$ python -q
>>> import numpy as np
>>> from numpy import linalg as LA
>>> np.set_printoptions(precision=2, suppress=True, linewidth=140, floatmode="fixed")
>>> rng = np.random.default_rng(49)
>>> X = np.eye(3, dtype=int)[rng.permutation(3)]
>>> X
array([[0, 0, 1],
       [0, 1, 0],
       [1, 0, 0]])
>>> A2 = LA.inv(X)
>>> round(float(LA.cond(X)), 2)
1.0
>>> LA.inv(A2)
array([[0.00, 0.00, 1.00],
       [0.00, 1.00, 0.00],
       [1.00, 0.00, 0.00]])
>>> print(np.allclose(A2, X.T))
True
>>> print((np.abs(A2) > 1e-9).astype(int))
[[0 0 1]
 [0 1 0]
 [1 0 0]]
>>> round(float(LA.slogdet(X)[0]), 2)
-1.0
>>> W0 = np.load("run7.npy")
>>> W0
array([[ 14, -14, -12,   0],
       [-14,   2,  -2, -17],
       [-12,  -2, -12, -14],
       [  0, -17, -14,  14]])
>>> [round(float(LA.det(W0[:i, :i])), 2) + 0 for i in range(1, 5)]
[14.0, -168.0, 1000.0, 43800.0]
>>> np.all(LA.eigvalsh(W0) > 0)
np.False_
>>> m1 = rng.normal(size=(16, 3))
>>> m1 = 5 * m1 / LA.norm(m1, axis=1, keepdims=True)
>>> m1
array([[ 3.34,  0.58, -3.67],
       [ 0.98,  0.89, -4.82],
       [-3.25, -0.14, -3.80],
       [-0.34, -0.03,  4.99],
       [ 3.65,  2.97,  1.68],
       [-1.77, -2.15, -4.15],
       [ 2.47,  4.24, -0.96],
       [-0.27,  2.23,  4.47],
       [ 2.75,  3.96,  1.31],
       [ 2.37,  3.84, -2.15],
       [ 3.32,  0.57,  3.69],
       [-0.23,  0.69, -4.95],
       [ 3.83,  2.29,  2.25],
       [-2.59,  0.09,  4.28],
       [ 4.24,  2.42, -1.09],
       [ 3.01,  3.63, -1.65]])
>>> A2 = m1 + rng.integers(-2, 3, (16, 2)) @ rng.integers(-2, 3, (2, 3))
>>> A2
array([[ 3.34,  0.58,  2.33],
       [ 4.98, -1.11, -5.82],
       [-9.25,  2.86, -3.80],
       [-0.34, -0.03,  7.99],
       [ 7.65,  0.97, -2.32],
       [-1.77, -2.15,  1.85],
       [ 6.47,  2.24, -4.96],
       [-8.27,  6.23,  6.47],
       [-1.25,  5.96,  5.31],
       [ 4.37,  2.84,  1.85],
       [ 5.32, -0.43,  4.69],
       [ 3.77, -1.31, -2.95],
       [11.83, -1.71,  0.25],
       [-4.59,  1.09,  6.28],
       [ 4.24,  2.42, -7.09],
       [ 7.01,  1.63, -2.65]])
>>> LA.matrix_rank(A2 - m1, tol=1e-8)
np.int64(2)
>>> np.round(LA.svd(A2 - m1, compute_uv=False), 2) + 0
array([19.45, 12.71,  0.00])
>>> np.abs(A2 - m1).sum(axis=1)
array([ 6.00,  7.00,  9.00,  3.00, 10.00,  6.00, 10.00, 14.00, 10.00,  7.00,  4.00,  8.00, 14.00,  5.00,  6.00,  7.00])
>>> Xs = m1 - m1.mean(axis=0)
>>> V = LA.svd(Xs)[2][:2]
>>> A2 = Xs - Xs @ V.T @ V
>>> np.round(np.cov(Xs @ V.T, rowvar=False), 2) + 0
array([[12.72,  0.00],
       [ 0.00,  7.66]])
>>> np.diag(V.T @ V)
array([0.71, 0.30, 1.00])
>>> (Xs @ V.T).std(axis=0)
array([3.45, 2.68])
>>> th = np.radians(36)
>>> R = np.eye(3)
>>> R[1, 1] = R[0, 0] = np.cos(th)
>>> R[1, 0], R[0, 1] = -np.sin(th), np.sin(th)
>>> print(R)
[[ 0.81  0.59  0.00]
 [-0.59  0.81  0.00]
 [ 0.00  0.00  1.00]]
>>> A2 = m1 @ R.T
>>> np.allclose(LA.norm(m1, axis=1), LA.norm(A2, axis=1))
True
>>> LA.svd(m1, compute_uv=False), LA.svd(A2, compute_uv=False)
(array([13.93, 13.44,  5.03]), array([13.93, 13.44,  5.03]))
>>> round(float(LA.det(R)), 2), round(np.trace(R), 2)
(1.0, np.float64(2.62))
>>> np.allclose(m1 @ m1.T, A2 @ A2.T)
True
>>> np.round(LA.det(2 * R), 2), round(LA.det(R), 2)
(np.float64(8.0), np.float64(1.0))
>>> round(np.einsum("ii->", R), 2)
np.float64(2.62)
>>> round(float(LA.det(R[::-1])), 2)
-1.0
>>> round(float(LA.det(R.T)), 2)
1.0
>>> arr = np.load("a.npy")
>>> arr
array([[ 21,   9, -21,  -9],
       [-15, -15,  15,  15],
       [-21,  -9,  21,   9],
       [ 15,  15, -15, -15]])
>>> left, sig, Vh = LA.svd(arr, full_matrices=False)
>>> np.cumsum(sig ** 2) / np.sum(sig ** 2)
array([0.96, 1.00, 1.00, 1.00])
>>> np.abs(left[:, 0]).round(6).argmax()
np.int64(0)
>>> sig.round(2) + 0
array([61.24, 11.76,  0.00,  0.00])
>>> np.round(left.T @ arr @ Vh.T, 2) + 0
array([[61.24,  0.00,  0.00,  0.00],
       [ 0.00, 11.76,  0.00,  0.00],
       [ 0.00,  0.00,  0.00,  0.00],
       [ 0.00,  0.00,  0.00,  0.00]])
>>> np.round(np.sqrt((sig ** 2).sum()), 2), np.round(LA.norm(arr), 2)
(np.float64(62.35), np.float64(62.35))
>>> np.round(sig / sig[0], 2) + 0
array([1.00, 0.19, 0.00, 0.00])
>>> np.allclose(left * sig @ Vh, arr)
True
>>> r0, g = arr[1], arr[3]
>>> r0 @ r0
np.int64(900)
>>> p = (r0 @ g) / (r0 @ r0) * r0
>>> g - p
array([0.00, 0.00, 0.00, 0.00])
>>> print(np.outer(r0, g))
[[-225 -225  225  225]
 [-225 -225  225  225]
 [ 225  225 -225 -225]
 [ 225  225 -225 -225]]
>>> A2 = np.array([[0, -1, 2], [2, 1, 0], [2, -1, 0], [-2, 0, -1]])
>>> print(arr @ A2)
[[ -6   9  51]
 [-30 -15 -45]
 [  6  -9 -51]
 [ 30  15  45]]
>>> print(np.einsum("ik,kj->ij", arr, A2))
[[ -6   9  51]
 [-30 -15 -45]
 [  6  -9 -51]
 [ 30  15  45]]
>>> LA.matrix_rank(arr @ A2)
np.int64(2)
>>> LA.matrix_rank(np.vstack([arr, A2.T]))
np.int64(4)
>>> print(A2.T @ arr.T)
[[ -6 -30   6  30]
 [  9 -15  -9  15]
 [ 51 -45 -51  45]]
>>> np.einsum("ij->j", arr)
array([0, 0, 0, 0])
>>> np.vstack([arr, A2.T]).shape
(7, 4)
>>> np.einsum("ik,kj->ji", arr, A2)
array([[ -6, -30,   6,  30],
       [  9, -15,  -9,  15],
       [ 51, -45, -51,  45]])
>>> np.argsort(-LA.norm(arr, axis=0).round(6), kind="stable")[:3]
array([0, 2, 1])
>>> print(LA.cond(arr) > 100)
True
>>> A = np.load("w.npy")
>>> A
array([[-1.44,  0.81,  0.70],
       [ 0.81,  4.53,  1.39],
       [ 0.70,  1.39, -1.10]])
>>> r0, g = A[1], A[0]
>>> print(round(r0 @ r0, 2))
23.11
>>> np.round(r0 @ g, 2)
np.float64(3.48)
>>> p = (r0 @ g) / (r0 @ r0) * r0
>>> p
array([0.12, 0.68, 0.21])
